% python3 -q
>>> import numpy as np
>>> from numpy import linalg as LA
>>> np.set_printoptions(suppress=True, linewidth=140)
>>> rnd = lambda a: np.round(a, 3) + 0
>>> J = np.load("layer18.npy")
>>> rnd(J)
array([[ 0.357, -0.643, -0.214, -0.643],
       [-0.643,  0.357, -0.214, -0.643],
       [-0.214, -0.214,  0.929, -0.214],
       [-0.643, -0.643, -0.214,  0.357]])
>>> try:
...     LA.cholesky(J)
... except LA.LinAlgError as e:
...     print(e)
... 
Matrix is not positive definite
>>> [round(float(LA.det(J[:i, :i])), 2) + 0 for i in range(1, 5)]
[0.36, -0.29, -0.36, -1.0]
>>> x = np.array([4, 3, 0, -5])
>>> y = J @ x
>>> c, lr = np.zeros(4), 1 / LA.norm(J, 2) ** 2
>>> for i in range(10):
...     c -= lr * J.T @ (J @ c - y)
...     if i % 2 == 0: print(i, round(LA.norm(J @ c - y), 3))
... 
0 0.0
2 0.0
4 0.0
6 0.0
8 0.0
>>> rnd(c)
array([ 4.,  3.,  0., -5.])
>>> def softmax(z):
...     e = np.exp(z - z.max(axis=-1, keepdims=True))
...     return e / e.sum(axis=-1, keepdims=True)
... 
>>> rnd(softmax(J[0]))
array([0.435, 0.16 , 0.245, 0.16 ])
>>> rnd(softmax(10 * J[0]))
array([0.997, 0.   , 0.003, 0.   ])
>>> S = J @ J.T / np.sqrt(4)
>>> softmax(S).round(6).argmax(axis=1)
array([0, 1, 2, 3])
>>> rnd(softmax(S)[0] @ J)
array([-0.196, -0.336,  0.032, -0.336])
>>> rnd(softmax(S))
array([[0.355, 0.215, 0.215, 0.215],
       [0.215, 0.355, 0.215, 0.215],
       [0.215, 0.215, 0.355, 0.215],
       [0.215, 0.215, 0.215, 0.355]])
>>> rnd(softmax(S + np.triu(np.full(S.shape, -np.inf), 1)))
array([[1.   , 0.   , 0.   , 0.   ],
       [0.378, 0.622, 0.   , 0.   ],
       [0.274, 0.274, 0.452, 0.   ],
       [0.215, 0.215, 0.215, 0.355]])
>>> r0 = np.array([2, 0, -1, -1])
>>> A2 = J + np.outer(r0, np.eye(4)[1])
>>> LA.matrix_rank(LA.inv(A2) - LA.inv(J), tol=1e-8)
np.int64(1)
>>> LA.matrix_rank(A2 - J)
np.int64(1)
>>> rnd(LA.det(A2) / LA.det(J)), rnd(1 + LA.solve(J, r0)[1])
(np.float64(0.571), np.float64(0.571))
>>> rnd(A2)
array([[ 0.357,  1.357, -0.214, -0.643],
       [-0.643,  0.357, -0.214, -0.643],
       [-0.214, -1.214,  0.929, -0.214],
       [-0.643, -1.643, -0.214,  0.357]])
>>> np.einsum("ii->", J)
np.float64(2.0)
>>> rnd(np.poly(J))
array([ 1., -2.,  0.,  2., -1.])
>>> rnd(LA.det(2 * J)), rnd(LA.det(J))
(np.float64(-16.0), np.float64(-1.0))
>>> rnd(np.kron(np.eye(2, dtype=int), J))
array([[ 0.357, -0.643, -0.214, -0.643,  0.   ,  0.   ,  0.   ,  0.   ],
       [-0.643,  0.357, -0.214, -0.643,  0.   ,  0.   ,  0.   ,  0.   ],
       [-0.214, -0.214,  0.929, -0.214,  0.   ,  0.   ,  0.   ,  0.   ],
       [-0.643, -0.643, -0.214,  0.357,  0.   ,  0.   ,  0.   ,  0.   ],
       [ 0.   ,  0.   ,  0.   ,  0.   ,  0.357, -0.643, -0.214, -0.643],
       [ 0.   ,  0.   ,  0.   ,  0.   , -0.643,  0.357, -0.214, -0.643],
       [ 0.   ,  0.   ,  0.   ,  0.   , -0.214, -0.214,  0.929, -0.214],
       [ 0.   ,  0.   ,  0.   ,  0.   , -0.643, -0.643, -0.214,  0.357]])
>>> rnd(LA.det(J.T))
np.float64(-1.0)
>>> rnd(LA.det(J[::-1]))
np.float64(-1.0)
>>> F = np.array([[-1, 0, 0, 0], [-1, 1, 0, 0], [-2, 1, 0, 0], [1, 1, 0, -1]])
>>> U, sv, vt = LA.svd(F)
>>> V = vt[:(sv > 1e-8).sum()]
>>> rng = np.random.default_rng(74588)
>>> x = F[1] + 4 * F[0] + rng.integers(2) * np.eye(4)[3]
>>> x
array([-5.,  1.,  0.,  0.])
>>> rnd(LA.norm(x - V.T @ V @ x))
np.float64(0.0)
>>> rnd(V.T @ V)
array([[1., 0., 0., 0.],
       [0., 1., 0., 0.],
       [0., 0., 0., 0.],
       [0., 0., 0., 1.]])
>>> np.allclose(V.T @ V @ x, x)
True
>>> LA.lstsq(F[:-1].T, F[-1])[2]
np.int32(2)
>>> try:
...     LA.inv(F)
... except LA.LinAlgError as e:
...     print(repr(e))
... 
LinAlgError('Singular matrix')
>>> E = np.array([[0, 0, 18, 0, 0, -4],
...     [9, 18, 18, -2, -4, -4],
...     [0, 0, -18, 0, 0, 4],
...     [0, 0, -14, 0, 0, -16],
...     [-7, -14, -14, -8, -16, -16],
...     [0, 0, 14, 0, 0, 16]])
>>> E
array([[  0,   0,  18,   0,   0,  -4],
       [  9,  18,  18,  -2,  -4,  -4],
       [  0,   0, -18,   0,   0,   4],
       [  0,   0, -14,   0,   0, -16],
       [ -7, -14, -14,  -8, -16, -16],
       [  0,   0,  14,   0,   0,  16]])
>>> U, sv, vt = LA.svd(E)
>>> V = vt[:(sv > 1e-8).sum()]
>>> x = E[2] + 5 * E[4] + rng.integers(2) * np.eye(6)[0]
>>> x
array([-34., -70., -88., -40., -80., -76.])
>>> LA.matrix_rank(np.vstack([E, x]))
np.int64(5)
>>> np.allclose(V.T @ V @ x, x)
False
>>> rnd(softmax(E[3] + -1))
array([0.25, 0.25, 0.  , 0.25, 0.25, 0.  ])
>>> rnd(softmax(E).sum(axis=1))
array([1., 1., 1., 1., 1., 1.])
>>> S = E @ E.T / np.sqrt(6)
>>> softmax(S).round(6).argmax(axis=1)
array([0, 1, 2, 3, 4, 5])
>>> softmax(S)[3] @ E
array([ -3.5,  -7. , -14. ,  -4. ,  -8. , -16. ])
>>> LA.matrix_rank(E, rtol=0.1)
np.int64(4)
>>> [round(float(x), 3) for x in LA.svd(E, compute_uv=False)[:3]]
[45.815, 26.615, 20.436]
